$ python -q
>>> import numpy as np
>>> from numpy import linalg as LA
>>> np.set_printoptions(precision=3, suppress=True, linewidth=200)
>>> rnd = lambda a: np.round(a, 3) + 0
>>> data = np.loadtxt("case6.csv", delimiter=",")
>>> rnd(data)
array([[-0.073, -0.163, -0.042, -0.046,  0.131, -0.34 , -0.025, -0.139, -0.263,  0.145,  0.661, -0.06 , -0.322,  0.421],
       [-0.218, -0.79 , -0.052,  0.069, -0.065,  0.073, -0.138, -0.085, -0.244,  0.2  , -0.098,  0.243, -0.014, -0.341],
       [ 0.267,  0.216, -0.28 , -0.27 , -0.366, -0.048, -0.345, -0.361, -0.056,  0.16 , -0.145, -0.05 , -0.488, -0.236],
       [ 0.412,  0.037,  0.436, -0.056, -0.286, -0.287, -0.208, -0.136, -0.084,  0.096,  0.238,  0.251,  0.511, -0.109],
       [-0.218, -0.119, -0.493,  0.099, -0.261, -0.32 , -0.398,  0.   ,  0.221, -0.398, -0.014, -0.059,  0.319,  0.211],
       [-0.121, -0.058,  0.378,  0.145, -0.389, -0.194,  0.203, -0.155, -0.395, -0.29 , -0.423, -0.148, -0.164,  0.308],
       [ 0.145, -0.111,  0.13 ,  0.503,  0.119, -0.024, -0.12 , -0.248,  0.116,  0.019,  0.108, -0.708,  0.028, -0.28 ],
       [-0.218, -0.018,  0.373, -0.005,  0.358, -0.258, -0.242, -0.36 ,  0.508,  0.018, -0.23 ,  0.263, -0.201,  0.096],
       [ 0.606, -0.346, -0.203, -0.093,  0.221,  0.213,  0.193, -0.367,  0.07 , -0.236, -0.128,  0.06 ,  0.081,  0.33 ],
       [ 0.   , -0.302,  0.188, -0.696, -0.036, -0.212,  0.136,  0.206,  0.225, -0.193,  0.033, -0.399, -0.028, -0.181],
       [-0.218,  0.083,  0.197, -0.304,  0.186,  0.507, -0.526, -0.157, -0.314, -0.127,  0.026, -0.193,  0.193,  0.177],
       [-0.291,  0.155, -0.241, -0.218,  0.122, -0.21 ,  0.349, -0.475, -0.14 ,  0.362, -0.161, -0.154,  0.421, -0.042],
       [-0.17 , -0.122,  0.111,  0.002, -0.542,  0.416,  0.141, -0.154,  0.459,  0.309,  0.186, -0.073,  0.027,  0.294],
       [ 0.218, -0.117, -0.017, -0.005,  0.081, -0.152, -0.266,  0.398, -0.01 ,  0.57 , -0.391, -0.217,  0.067,  0.389]])
>>> vec = np.array([0, 1, -5, -3, -4, 0, 5, -3, 1, 4, -3, -5, 0, -5])
>>> rnd(LA.det(data))
np.float64(-1.0)
>>> [p for p in range(1, 25) if np.allclose(LA.matrix_power(data, p), np.eye(14))]
[]
>>> rnd(data.T @ (data @ vec))
array([ 0.,  1., -5., -3., -4.,  0.,  5., -3.,  1.,  4., -3., -5.,  0., -5.])
>>> rng = np.random.default_rng(875855)
>>> idx = rng.permutation(14)
>>> A2 = data[:, idx] * rng.choice([-1, 1], 14)
>>> rnd(A2)
array([[-0.046, -0.131,  0.025, -0.042,  0.322, -0.06 , -0.163,  0.421, -0.073, -0.145, -0.139, -0.263,  0.34 ,  0.661],
       [ 0.069,  0.065,  0.138, -0.052,  0.014,  0.243, -0.79 , -0.341, -0.218, -0.2  , -0.085, -0.244, -0.073, -0.098],
       [-0.27 ,  0.366,  0.345, -0.28 ,  0.488, -0.05 ,  0.216, -0.236,  0.267, -0.16 , -0.361, -0.056,  0.048, -0.145],
       [-0.056,  0.286,  0.208,  0.436, -0.511,  0.251,  0.037, -0.109,  0.412, -0.096, -0.136, -0.084,  0.287,  0.238],
       [ 0.099,  0.261,  0.398, -0.493, -0.319, -0.059, -0.119,  0.211, -0.218,  0.398,  0.   ,  0.221,  0.32 , -0.014],
       [ 0.145,  0.389, -0.203,  0.378,  0.164, -0.148, -0.058,  0.308, -0.121,  0.29 , -0.155, -0.395,  0.194, -0.423],
       [ 0.503, -0.119,  0.12 ,  0.13 , -0.028, -0.708, -0.111, -0.28 ,  0.145, -0.019, -0.248,  0.116,  0.024,  0.108],
       [-0.005, -0.358,  0.242,  0.373,  0.201,  0.263, -0.018,  0.096, -0.218, -0.018, -0.36 ,  0.508,  0.258, -0.23 ],
       [-0.093, -0.221, -0.193, -0.203, -0.081,  0.06 , -0.346,  0.33 ,  0.606,  0.236, -0.367,  0.07 , -0.213, -0.128],
       [-0.696,  0.036, -0.136,  0.188,  0.028, -0.399, -0.302, -0.181,  0.   ,  0.193,  0.206,  0.225,  0.212,  0.033],
       [-0.304, -0.186,  0.526,  0.197, -0.193, -0.193,  0.083,  0.177, -0.218,  0.127, -0.157, -0.314, -0.507,  0.026],
       [-0.218, -0.122, -0.349, -0.241, -0.421, -0.154,  0.155, -0.042, -0.291, -0.362, -0.475, -0.14 ,  0.21 , -0.161],
       [ 0.002,  0.542, -0.141,  0.111, -0.027, -0.073, -0.122,  0.294, -0.17 , -0.309, -0.154,  0.459, -0.416,  0.186],
       [-0.005, -0.081,  0.266, -0.017, -0.067, -0.217, -0.117,  0.389,  0.218, -0.57 ,  0.398, -0.01 ,  0.152, -0.391]])
>>> U, _, vt = LA.svd(data.T @ A2)
>>> idx
array([ 3,  4,  6,  2, 12, 11,  1, 13,  0,  9,  7,  8,  5, 10])
